% python3 -q
>>> import numpy as np
>>> from numpy import linalg as LA
>>> np.set_printoptions(precision=2, suppress=True, linewidth=140, floatmode="fixed")
>>> X = np.loadtxt("x.csv", delimiter=",")
>>> X
array([[-0.20, -1.40,  0.60, -1.90, -1.50],
       [ 1.50, -1.60,  1.40,  1.90,  0.30],
       [-0.10,  0.50,  2.20, -0.40,  1.10],
       [ 1.10,  0.70,  1.00, -1.50,  2.10],
       [-0.70, -1.00,  1.00,  0.10,  1.30],
       [ 0.10, -0.40, -0.80,  0.70, -0.40],
       [-0.60,  1.50, -0.90, -0.40,  1.00],
       [ 0.10,  0.40,  0.20, -0.70,  0.20],
       [ 0.80,  1.10,  0.70,  0.60, -0.30],
       [ 0.00, -0.10, -1.00, -2.30,  1.80],
       [-0.90,  0.10, -0.80, -1.50,  1.00],
       [ 0.50, -2.00,  0.00, -0.60, -1.20],
       [ 0.60,  0.50,  0.10,  0.90, -0.70],
       [-0.60,  2.50,  1.10,  0.10,  0.70],
       [ 4.00, -1.50, -2.00, -7.00, -3.00],
       [-0.40, -0.70, -2.20, -1.30, -0.10],
       [-1.00, -0.10,  0.80, -0.20,  1.50],
       [ 0.80, -1.80,  2.10,  1.60,  0.90],
       [ 0.30, -0.60, -0.40, -0.30, -0.50],
       [-1.30,  0.00,  0.90,  0.40,  1.40],
       [ 0.50,  0.20, -0.60,  1.30,  0.10],
       [ 0.40, -0.70,  0.50,  0.40,  0.50]])
>>> cen = X - X.mean(axis=0)
>>> V = LA.svd(cen)[2][:1]
>>> M2 = cen - cen @ V.T @ V
>>> np.diag(V.T @ V)
array([0.11, 0.03, 0.13, 0.59, 0.14])
>>> (cen @ V.T).std(axis=0)
array([2.15])
>>> round(LA.norm(M2) / LA.norm(cen), 2)
np.float64(0.66)
>>> np.cov(cen @ V.T, rowvar=False)
array(4.84)
>>> cen = (X - X.mean(axis=0)) / X.std(axis=0)
>>> np.argwhere(np.abs(cen) > 2)
array([[13,  1],
       [14,  0],
       [14,  3],
       [14,  4],
       [15,  2]])
>>> c = LA.lstsq(np.delete(cen, 3, axis=1), cen[:, 3])[0]
>>> print(round(float(1 - np.var(cen[:, 3] - np.delete(cen, 3, axis=1) @ c)), 2))
0.44
>>> print(c)
[-0.38 -0.01  0.48 -0.01]
>>> f = np.array([2, 0, -5])
>>> print(np.convolve(X[10], f))
[-1.80  0.20  2.90 -3.50  6.00  7.50 -5.00]
>>> np.polyval(f, X[10])
array([-3.38, -4.98, -3.72, -0.50, -3.00])
>>> np.correlate(X[10], X[11], "full")
array([ 1.08,  0.42,  0.90,  4.08, -0.95,  1.05,  2.60, -2.75,  0.50])
>>> M = np.loadtxt("block17.csv", delimiter=",")
>>> print(M)
[[2.00 1.00 1.00 2.00 2.00]
 [1.00 2.00 1.00 2.00 0.00]
 [0.00 0.00 0.00 0.00 0.00]]
>>> f = np.array([3, -3, -3])
>>> np.correlate(M[0], M[1], "full")
array([0.00, 4.00, 4.00, 7.00, 9.00, 9.00, 7.00, 6.00, 2.00])
>>> rank = LA.matrix_rank(M)
>>> rank
np.int64(2)
>>> N = LA.svd(M)[2][rank:].T
>>> [int(LA.matrix_rank(M[:, :j + 1])) for j in range(5)]
[1, 2, 2, 2, 2]
>>> Uu, sigma, Vt = LA.svd(M)
>>> V = Vt[:(sigma > 1e-8).sum()]
>>> rng = np.random.default_rng(33)
>>> x0 = M[0] + 4 * M[1] + rng.integers(2) * np.eye(5)[3]
>>> x0
array([ 6.00,  9.00,  5.00, 11.00,  2.00])
>>> np.diag(V.T @ V)
array([0.31, 0.51, 0.10, 0.41, 0.68])
>>> round(float(LA.norm(x0 - V.T @ V @ x0)), 2)
0.77
>>> LA.matrix_rank(np.vstack([M, x0]))
np.int64(3)
>>> np.allclose(V.T @ V @ x0, x0)
False
>>> m1 = np.load("w.npy")
>>> m1
array([[-2.00,  0.00,  0.00,  0.00,  0.00,  0.00,  0.00],
       [ 0.00, -2.00, -3.00, -3.00, -3.00, -3.00, -3.00],
       [ 0.00, -3.00, -2.00, -3.00, -3.00, -3.00, -3.00],
       [ 0.00, -3.00, -3.00, -2.00, -3.00, -3.00, -3.00],
       [ 0.00, -3.00, -3.00, -3.00, -2.00, -3.00, -3.00],
       [ 0.00, -3.00, -3.00, -3.00, -3.00, -2.00, -3.00],
       [ 0.00, -3.00, -3.00, -3.00, -3.00, -3.00, -2.00]])
>>> M2 = LA.invert(m1)
Traceback (most recent call last):
  File "<python-input-40>", line 1, in <module>
    M2 = LA.invert(m1)
         ^^^^^^^^^
AttributeError: module 'numpy.linalg' has no attribute 'invert'
>>> M2 = LA.inv(m1)
>>> print(np.round(LA.cond(m1), 2))
17.0
>>> np.round(LA.det(m1) * LA.det(M2), 2)
np.float64(1.0)
>>> (np.abs(M2) > 1e-9).astype(int)
array([[1, 0, 0, 0, 0, 0, 0],
       [0, 1, 1, 1, 1, 1, 1],
       [0, 1, 1, 1, 1, 1, 1],
       [0, 1, 1, 1, 1, 1, 1],
       [0, 1, 1, 1, 1, 1, 1],
       [0, 1, 1, 1, 1, 1, 1],
       [0, 1, 1, 1, 1, 1, 1]])
>>> A = np.loadtxt("a.csv", delimiter=",")
>>> print(A)
[[0.29 0.04 0.21 0.29 0.21 0.12 0.12 0.04]
 [0.04 0.01 0.03 0.04 0.03 0.02 0.02 0.01]
 [0.21 0.03 0.15 0.21 0.15 0.09 0.09 0.03]
 [0.29 0.04 0.21 0.29 0.21 0.12 0.12 0.04]
 [0.21 0.03 0.15 0.21 0.15 0.09 0.09 0.03]
 [0.12 0.02 0.09 0.12 0.09 0.05 0.05 0.02]
 [0.12 0.02 0.09 0.12 0.09 0.05 0.05 0.02]
 [0.04 0.01 0.03 0.04 0.03 0.02 0.02 0.01]]
>>> np.unique(A.round(6), axis=0).shape
(4, 8)
>>> np.allclose(A[:-1].T @ LA.lstsq(A[:-1].T, A[-1])[0], A[-1])
True
>>> np.round(np.trace(LA.pinv(A) @ A), 2)
np.float64(1.0)
>>> mat = np.load("test8.npy")
>>> mat
array([[327, 184, 155, 140, 208, 296, 232, 210],
       [184, 141,  92, 107, 112, 195, 135, 142],
       [155,  92, 184,  61,  96, 191, 188,  72],
       [140, 107,  61, 100, 103, 161, 122, 110],
       [208, 112,  96, 103, 207, 201, 194, 167],
       [296, 195, 191, 161, 201, 357, 267, 186],
       [232, 135, 188, 122, 194, 267, 293, 140],
       [210, 142,  72, 110, 167, 186, 140, 235]])
>>> def softmax(z):
...     e = np.exp(z - z.max(axis=-1, keepdims=True))
...     return e / e.sum(axis=-1, keepdims=True)
... 
>>> print(np.round(softmax(mat[2]), 2) + 0)
[0.00 0.00 0.00 0.00 0.00 0.95 0.05 0.00]
>>> softmax(mat).sum(axis=1)
array([1.00, 1.00, 1.00, 1.00, 1.00, 1.00, 1.00, 1.00])
>>> print(np.round(softmax(10 * mat[2]), 2) + 0)
[0.00 0.00 0.00 0.00 0.00 1.00 0.00 0.00]
>>> att = mat @ mat.T / np.sqrt(8)
>>> softmax(att)[2] @ mat
array([296.00, 195.00, 191.00, 161.00, 201.00, 357.00, 267.00, 186.00])
>>> softmax(att)
array([[0.00, 0.00, 0.00, 0.00, 0.00, 1.00, 0.00, 0.00],
       [0.00, 0.00, 0.00, 0.00, 0.00, 1.00, 0.00, 0.00],
       [0.00, 0.00, 0.00, 0.00, 0.00, 1.00, 0.00, 0.00],
       [0.00, 0.00, 0.00, 0.00, 0.00, 1.00, 0.00, 0.00],
       [0.00, 0.00, 0.00, 0.00, 0.00, 1.00, 0.00, 0.00],
       [0.00, 0.00, 0.00, 0.00, 0.00, 1.00, 0.00, 0.00],
       [0.00, 0.00, 0.00, 0.00, 0.00, 1.00, 0.00, 0.00],
       [0.00, 0.00, 0.00, 0.00, 0.00, 1.00, 0.00, 0.00]])
>>> print(softmax(att + np.triu(np.full(att.shape, -np.inf), 1)))
[[1.00 0.00 0.00 0.00 0.00 0.00 0.00 0.00]
 [1.00 0.00 0.00 0.00 0.00 0.00 0.00 0.00]
 [1.00 0.00 0.00 0.00 0.00 0.00 0.00 0.00]
 [1.00 0.00 0.00 0.00 0.00 0.00 0.00 0.00]
 [1.00 0.00 0.00 0.00 0.00 0.00 0.00 0.00]
 [0.00 0.00 0.00 0.00 0.00 1.00 0.00 0.00]
 [0.00 0.00 0.00 0.00 0.00 1.00 0.00 0.00]
 [0.00 0.00 0.00 0.00 0.00 1.00 0.00 0.00]]
>>> softmax(att).round(6).argmax(axis=1)
array([5, 5, 5, 5, 5, 5, 5, 5])
>>> M2 = mat / np.sqrt((mat ** 2).mean(axis=1, keepdims=True))
>>> LA.matrix_rank(mat - mat.mean(axis=1, keepdims=True))
np.int64(7)
>>> LA.norm(M2, axis=1)
array([2.83, 2.83, 2.83, 2.83, 2.83, 2.83, 2.83, 2.83])
>>> LA.matrix_rank(M2) == LA.matrix_rank(mat)
np.True_
>>> J = np.array([[-1.0, -3.0, 3.0, 2.0, 0.0, 2.0, -1.0, 1.0],
...     [-2.0, 2.0, -3.0, 1.0, 3.0, -2.0, 3.0, 1.0],
...     [2.0, 0.0, 2.0, 2.0, -2.0, 2.0, 0.0, 1.0],
...     [2.0, 1.0, -3.0, -1.0, 0.0, -3.0, -1.0, 1.0],
...     [1.0, -1.0, 3.0, 2.0, 2.0, 0.0, 1.0, -2.0],
...     [0.0, 0.0, 0.0, 0.0, 0.0, 0.0, -2.0, -2.0],
...     [0.0, 0.0, 0.0, 0.0, 0.0, 0.0, -3.0, 2.0],
...     [0.0, 0.0, 0.0, 0.0, 0.0, 0.0, -2.0, -1.0]])
>>> M2 = J / np.sqrt((J ** 2).mean(axis=1, keepdims=True))
>>> LA.matrix_rank(M2) == LA.matrix_rank(J)
np.True_
>>> LA.matrix_rank(J - J.mean(axis=1, keepdims=True))
np.int64(7)
>>> M2[6]
array([ 0.00,  0.00,  0.00,  0.00,  0.00,  0.00, -2.35,  1.57])
>>> print(LA.matrix_rank(J, rtol=0.1))
7
>>> [round(float(x), 2) for x in LA.svd(J, compute_uv=False)[:3]]
[8.94, 6.18, 4.27]
>>> np.argsort(-LA.norm(J, axis=0).round(6), kind="stable")[:3]
array([2, 6, 5])
>>> F = np.loadtxt("case0.csv", delimiter=",")
>>> print(F)
[[-1.00  2.00  4.00  4.00]
 [-4.00 -1.00  1.00  1.00]
 [-1.00  2.00  4.00  4.00]
 [-6.00 -3.00 -1.00 -1.00]
 [-6.00 -3.00 -1.00 -1.00]
 [-3.00  0.00  2.00  2.00]
 [-4.00 -1.00  1.00  1.00]
 [-4.00 -1.00  1.00  1.00]]
>>> W = np.array([[4, 0], [3, 2], [2, 4], [4, 2]])
>>> c = np.array([-3, -5])
>>> act = np.maximum(F @ W + c, 0)
>>> LA.matrix_rank(act)
np.int64(2)
>>> (act > 0).mean(axis=0)
array([0.25, 0.38])
>>> (act > 0).astype(int)
array([[1, 1],
       [0, 0],
       [1, 1],
       [0, 0],
       [0, 0],
       [0, 1],
       [0, 0],
       [0, 0]])
>>> Z = np.array([[-8, 4], [8, 9]])
>>> print(act @ Z)
[[  0.00 299.00]
 [  0.00   0.00]
 [  0.00 299.00]
 [  0.00   0.00]
 [  0.00   0.00]
 [ 56.00  63.00]
 [  0.00   0.00]
 [  0.00   0.00]]
>>> np.unique(F.round(6), axis=0).shape
(4, 4)
>>> np.allclose(F[:-1].T @ LA.lstsq(F[:-1].T, F[-1])[0], F[-1])
True
>>> M2 = J + rng.integers(-2, 3, (8, 7)) @ rng.integers(-2, 3, (7, 8))
>>> M2
array([[ 3.00, -6.00, 10.00, -5.00,  1.00, -7.00,  6.00,  2.00],
       [-4.00,  5.00, -6.00,  5.00,  1.00,  6.00,  1.00, -4.00],
       [ 2.00,  0.00,  2.00,  1.00, -3.00, -1.00,  1.00,  1.00],
       [ 0.00,  9.00, -3.00,  2.00,  9.00, -3.00, -3.00,  1.00],
       [-2.00,  4.00, -1.00, -1.00,  9.00,  2.00, -3.00,  3.00],
       [ 5.00,  3.00, -4.00,  3.00, -9.00, -2.00, -8.00, -7.00],
       [ 8.00, -1.00,  1.00, -3.00, -8.00, -6.00, -3.00, -1.00],
       [-3.00,  2.00, -1.00,  2.00,  5.00,  4.00,  0.00,  0.00]])
>>> np.abs(M2 - J).sum(axis=1)
array([39.00, 29.00,  6.00, 24.00, 33.00, 37.00, 30.00, 20.00])
>>> print(LA.matrix_rank(M2 - J, tol=1e-8))
7
>>> W0 = np.load("arr.npy")
>>> W0
array([[11.88, 18.35, 17.70],
       [13.55, 21.38, 20.60],
       [15.83, 23.80, 23.54],
       [ 3.69,  6.31,  6.24],
       [11.48, 18.26, 18.23],
       [10.74, 14.71, 15.01],
       [14.37, 21.29, 21.34]])
>>> M2 = np.c_[W0[:, :1] @ np.array([[2]]), np.array([-2, 1, 2, 1, 2, -1, 2])]
>>> M2
array([[23.76, -2.00],
       [27.10,  1.00],
       [31.66,  2.00],
       [ 7.38,  1.00],
       [22.96,  2.00],
       [21.48, -1.00],
       [28.74,  2.00]])
>>> np.round(LA.norm(M2 - W0 @ LA.lstsq(W0, M2)[0], axis=0), 2) + 0
array([0.00, 2.68])
>>> print(round(np.log10(LA.cond(W0))))
2
>>> np.round(LA.norm(W0, 2) / LA.norm(W0), 2)
np.float64(1.0)
>>> np.argsort(-LA.norm(W0, axis=0).round(6), kind="stable")[:3]
array([1, 2, 0])
>>> cen = X - X.mean(axis=0)
>>> Uu, sigma, Vt = LA.svd(cen, full_matrices=False)
>>> np.abs(Vt[0]).argmax()
np.int64(3)
>>> np.abs(Vt[-1])
array([0.63, 0.08, 0.43, 0.19, 0.61])
>>> np.searchsorted(np.cumsum(sigma ** 2) / (sigma ** 2).sum(), 0.9) + 1
np.int64(4)
>>> (np.sign(Uu[:, 0]) == np.sign(Uu[0, 0])).astype(int)
array([1, 0, 0, 0, 0, 0, 0, 1, 0, 1, 1, 1, 0, 0, 1, 1, 0, 0, 1, 0, 0, 0])
>>> np.abs(Uu[:, 0]).argmax()
np.int64(14)
>>> Vt[0] * np.sign(Vt[0, np.abs(Vt[0]).argmax()])
array([-0.33,  0.17,  0.35,  0.77,  0.38])
>>> LA.matrix_rank(cen)
np.int64(5)
